>>> import numpy as np
>>> import numpy.linalg as la
>>> np.set_printoptions(precision=2, suppress=True, linewidth=200, sign=" ")
>>> arr = np.abs(np.array([[-2, 1, -1, 2], [1, -1, 1, -1], [0, 2, -1, -2], [1, 2, 0, -2]])) + np.eye(4)
>>> arr = arr / arr.sum(axis=1, keepdims=True)
>>> arr
array([[ 0.43,  0.14,  0.14,  0.29],
       [ 0.2 ,  0.4 ,  0.2 ,  0.2 ],
       [ 0.  ,  0.33,  0.33,  0.33],
       [ 0.17,  0.33,  0.  ,  0.5 ]])
>>> np.sort(np.abs(la.eigvals(arr)))[::-1]
array([ 1.  ,  0.33,  0.22,  0.22])
>>> la.matrix_power(arr, 100)
array([[ 0.21,  0.31,  0.14,  0.34],
       [ 0.21,  0.31,  0.14,  0.34],
       [ 0.21,  0.31,  0.14,  0.34],
       [ 0.21,  0.31,  0.14,  0.34]])
>>> arr @ np.ones(4)
array([ 1.,  1.,  1.,  1.])
>>> pr = np.eye(4)[2]
>>> for _ in range(5):
...     pr = pr @ arr
...     print(pr.round(2))
... 
[ 0.    0.33  0.33  0.33]
[ 0.12  0.36  0.18  0.34]
[ 0.18  0.33  0.15  0.34]
[ 0.2   0.32  0.14  0.34]
[ 0.21  0.32  0.14  0.34]
>>> Y = np.array([[9, 4, 4, 3, -4],
...     [4, 3, 7, 7, 6],
...     [-4, -5, 2, -6, 6],
...     [7, 9, 0, 1, 1],
...     [-4, 8, 5, 4, 3]])
>>> W0 = np.triu(Y, 1)
>>> W0
array([[ 0,  4,  4,  3, -4],
       [ 0,  0,  7,  7,  6],
       [ 0,  0,  0, -6,  6],
       [ 0,  0,  0,  0,  1],
       [ 0,  0,  0,  0,  0]])
>>> U, sigma, vt = la.svd(W0)
>>> evecs = vt[:(sigma > 1e-8).sum()]
>>> rng = np.random.default_rng(58)
>>> x = W0[3] + 3 * W0[0] + rng.integers(2) * np.eye(5)[2]
>>> x
array([  0.,  12.,  13.,   9., -11.])
>>> np.round(evecs.T @ evecs, 2) + 0
array([[ 0.,  0.,  0.,  0.,  0.],
       [ 0.,  1.,  0.,  0.,  0.],
       [ 0.,  0.,  1.,  0.,  0.],
       [ 0.,  0.,  0.,  1.,  0.],
       [ 0.,  0.,  0.,  0.,  1.]])
>>> np.round(la.norm(x - evecs.T @ evecs @ x), 2)
np.float64(0.0)
>>> r = la.matrix_rank(W0)
>>> r
np.int64(4)
>>> N = la.svd(W0)[2][r:].T
>>> la.matrix_rank(W0.T @ W0), la.matrix_rank(W0 @ W0.T)
(np.int64(4), np.int64(4))
>>> np.allclose(W0 @ N, 0)
True
>>> [int(la.matrix_rank(np.delete(W0, i, axis=0))) for i in range(5)]
[3, 3, 3, 3, 4]
>>> labels = rng.permutation(5)
>>> labels
array([ 2,  0,  4,  3,  1])
>>> Y = W0[labels][:, labels]
>>> round(la.det(Y), 2), round(la.det(W0[labels]), 2)
(np.float64(0.0), np.float64(0.0))
>>> np.trace(Y)
np.int64(0)
>>> la.matrix_rank(W0, rtol=0.1)
np.int64(3)
>>> [round(float(x), 2) for x in la.svd(W0, compute_uv=False)[:3]]
[12.11, 9.87, 4.44]
>>> la.cond(W0) > 100
np.True_
>>> np.sort(la.eigvals(W0))
array([ 0.,  0.,  0.,  0.,  0.])
>>> W0 @ W0
array([[  0,   0,  28,   4,  51],
       [  0,   0,   0, -42,  49],
       [  0,   0,   0,   0,  -6],
       [  0,   0,   0,   0,   0],
       [  0,   0,   0,   0,   0]])
>>> [int(la.matrix_rank(la.matrix_power(W0, p))) for p in range(1, 6)]
[4, 3, 2, 1, 0]
>>> F = np.loadtxt("block14.csv", delimiter=",")
>>> F
array([[ 0.18,  0.77,  0.91, -0.4 ],
       [-0.18, -0.77, -0.91,  0.4 ],
       [-0.09, -0.47, -0.64,  0.21],
       [ 0.18,  0.77,  0.91, -0.4 ],
       [-0.12, -0.59, -0.76,  0.27],
       [ 0.03,  0.17,  0.24, -0.07],
       [ 0.15,  0.69,  0.85, -0.34],
       [ 0.26,  0.91,  0.98, -0.56],
       [ 0.24,  0.88,  0.96, -0.51],
       [-0.62, -1.  , -1.  ,  0.93],
       [ 0.18,  0.77,  0.91, -0.4 ],
       [-0.15, -0.69, -0.85,  0.34],
       [-0.06, -0.33, -0.46,  0.14],
       [-0.12, -0.59, -0.76,  0.27],
       [ 0.12,  0.59,  0.76, -0.27],
       [-0.37, -0.98, -1.  ,  0.72],
       [-0.03, -0.17, -0.24,  0.07]])
>>> dist = la.norm(F[:, None] - F[None], axis=-1)
>>> la.norm(F - F.mean(axis=0), axis=1)
array([ 1.29,  1.25,  0.81,  1.29,  0.99,  0.32,  1.17,  1.49,  1.44,  1.78,  1.29,  1.14,  0.57,  0.99,  1.02,  1.6 ,  0.29])
>>> la.norm(F, axis=1)
array([ 1.27,  1.27,  0.83,  1.27,  1.01,  0.3 ,  1.16,  1.47,  1.42,  1.8 ,  1.27,  1.16,  0.59,  1.01,  1.01,  1.62,  0.3 ])
>>> np.flatnonzero(dist[4] < dist.mean() / 2)
array([  1,   2,   4,  11,  12,  13])
>>> dist[4]
array([ 2.28,  0.27,  0.18,  2.28,  0.  ,  1.31,  2.16,  2.47,  2.42,  0.95,  2.28,  0.15,  0.42,  0.  ,  2.01,  0.69,  0.7 ])
>>> dist.mean(axis=1).argmax()
np.int64(9)
>>> G = F.T @ F
>>> G
array([[ 0.88,  2.48,  2.76, -1.63],
       [ 2.48,  8.32,  9.57, -4.94],
       [ 2.76,  9.57, 11.11, -5.57],
       [-1.63, -4.94, -5.57,  3.12]])
>>> Y = np.c_[F[:, :2] @ np.array([[-3, -3], [1, -2]]), np.array([-3, -1, -2, -3, -1, 1, -1, -3, -1, -1, -3, 1, -1, 0, 1, 2, -1])]
>>> Y
array([[ 0.23, -2.08, -3.  ],
       [-0.23,  2.08, -1.  ],
       [-0.2 ,  1.21, -2.  ],
       [ 0.23, -2.08, -3.  ],
       [-0.23,  1.54, -1.  ],
       [ 0.08, -0.43,  1.  ],
       [ 0.24, -1.83, -1.  ],
       [ 0.13, -2.6 , -3.  ],
       [ 0.16, -2.48, -1.  ],
       [ 0.86,  3.86, -1.  ],
       [ 0.23, -2.08, -3.  ],
       [-0.24,  1.83,  1.  ],
       [-0.15,  0.84, -1.  ],
       [-0.23,  1.54,  0.  ],
       [ 0.23, -1.54,  1.  ],
       [ 0.13,  3.07,  2.  ],
       [-0.08,  0.43, -1.  ]])
>>> la.matrix_rank(np.c_[F, Y])
np.int64(5)
>>> la.matrix_rank(Y)
np.int64(3)
>>> m1 = np.array([[3.14, -0.07, 1.07],
...     [2.99, 0.07, 1.03],
...     [2.98, -0.02, 1.06],
...     [3.05, -0.01, 0.95],
...     [1.86, 1.94, 2.14],
...     [1.96, 2.09, 1.9],
...     [1.97, 2.0, 2.1],
...     [1.99, 2.04, 1.96],
...     [0.94, 0.86, -0.05],
...     [1.07, 0.88, -0.06],
...     [1.15, 0.99, 0.04],
...     [0.89, 0.99, 0.0]])
>>> dist = la.norm(m1[:, None] - m1[None], axis=-1)
>>> la.norm(m1, axis=1)
array([ 3.32,  3.16,  3.16,  3.19,  3.44,  3.44,  3.51,  3.46,  1.28,  1.39,  1.52,  1.33])
>>> dist[:5, :5]
array([[ 0.  ,  0.21,  0.17,  0.16,  2.61],
       [ 0.21,  0.  ,  0.1 ,  0.13,  2.45],
       [ 0.17,  0.1 ,  0.  ,  0.13,  2.5 ],
       [ 0.16,  0.13,  0.13,  0.  ,  2.58],
       [ 2.61,  2.45,  2.5 ,  2.58,  0.  ]])
>>> dist.shape
(12, 12)
>>> G = np.cov(m1, rowvar=False)
>>> np.median(m1, axis=0)
array([ 1.96,  0.94,  1.04])
>>> np.corrcoef(m1.T)
array([[ 1.  , -0.5 ,  0.47],
       [-0.5 ,  1.  ,  0.52],
       [ 0.47,  0.52,  1.  ]])
>>> m1.std(axis=0)
array([ 0.83,  0.83,  0.84])
>>> G
array([[ 0.76, -0.38,  0.35],
       [-0.38,  0.75,  0.39],
       [ 0.35,  0.39,  0.76]])
>>> np.argwhere(np.triu(np.abs(np.corrcoef(m1.T)) > 0.8, 1))
array([], shape=(0, 2), dtype=int64)
>>> Y = np.array([[0, 1], [1, 1], [0, 2]])
>>> np.einsum("ik,kj->ij", m1, Y)
array([[-0.07,  5.21],
       [ 0.07,  5.12],
       [-0.02,  5.08],
       [-0.01,  4.94],
       [ 1.94,  8.08],
       [ 2.09,  7.85],
       [ 2.  ,  8.17],
       [ 2.04,  7.95],
       [ 0.86,  1.7 ],
       [ 0.88,  1.83],
       [ 0.99,  2.22],
       [ 0.99,  1.88]])
>>> np.einsum("ik,kj->ji", m1, Y)
array([[-0.07,  0.07, -0.02, -0.01,  1.94,  2.09,  2.  ,  2.04,  0.86,  0.88,  0.99,  0.99],
       [ 5.21,  5.12,  5.08,  4.94,  8.08,  7.85,  8.17,  7.95,  1.7 ,  1.83,  2.22,  1.88]])
>>> np.einsum("ij->j", m1)
array([ 23.99,  11.76,  12.14])
>>> M = np.array([[0, 1, 0, 0], [1, 0, 0, 0], [0, 0, 1, 0], [0, 0, 0, 1]])
>>> w, evecs = la.eig(M)
>>> M @ evecs[:, 0] - w[0] * evecs[:, 0]
array([ 0.,  0.,  0.,  0.])
>>> w
array([ 1., -1.,  1.,  1.])
>>> np.sort(la.eigvals(M @ M))
array([ 1.,  1.,  1.,  1.])
>>> np.sort(la.eigvals(M.T))
array([-1.,  1.,  1.,  1.])
>>> np.prod(w)
np.float64(-1.0)
>>> O = M.astype(float).copy()
>>> for j in range(4):
...     O[:, j] -= O[:, :j] @ (O[:, :j].T @ O[:, j])
...     O[:, j] /= la.norm(O[:, j])
... 
>>> O
array([[ 0.,  1.,  0.,  0.],
       [ 1.,  0.,  0.,  0.],
       [ 0.,  0.,  1.,  0.],
       [ 0.,  0.,  0.,  1.]])
>>> round(float(la.det(2 * M)), 2), round(float(la.det(M)), 2)
(-16.0, -1.0)
>>> round(la.eigvals(M).sum().real, 2)
np.float64(2.0)
>>> np.round(la.det(M.T), 2)
np.float64(-1.0)
>>> la.eigvals(M)
array([ 1., -1.,  1.,  1.])
>>> np.poly(M)
array([ 1., -2.,  0.,  2., -1.])
>>> data = np.loadtxt("data.csv", delimiter=",")
>>> data
array([[ 0.1 , -2.51,  0.8 ],
       [-0.4 , -0.57,  0.2 ],
       [ 3.4 , -2.78,  0.9 ],
       [-0.3 ,  4.84, -1.6 ],
       [ 0.8 ,  0.26, -0.1 ],
       [ 0.4 ,  5.36, -1.8 ],
       [ 0.7 , -4.39,  1.5 ],
       [ 0.3 ,  1.28, -0.4 ],
       [-0.3 , -4.49,  1.5 ],
       [-0.7 , -1.47,  0.5 ]])
>>> np.round(W0 @ la.pinv(W0) @ W0, 2) + 0
array([[ 0.,  4.,  4.,  3., -4.],
       [ 0.,  0.,  7.,  7.,  6.],
       [ 0.,  0.,  0., -6.,  6.],
       [ 0.,  0.,  0.,  0.,  1.],
       [ 0.,  0.,  0.,  0.,  0.]])
>>> np.unique(W0.round(6), axis=0).shape
(5, 5)
>>> np.round(np.trace(la.pinv(W0) @ W0), 2)
np.float64(4.0)
>>> np.allclose(W0[:-1].T @ la.lstsq(W0[:-1].T, W0[-1])[0], W0[-1])
True
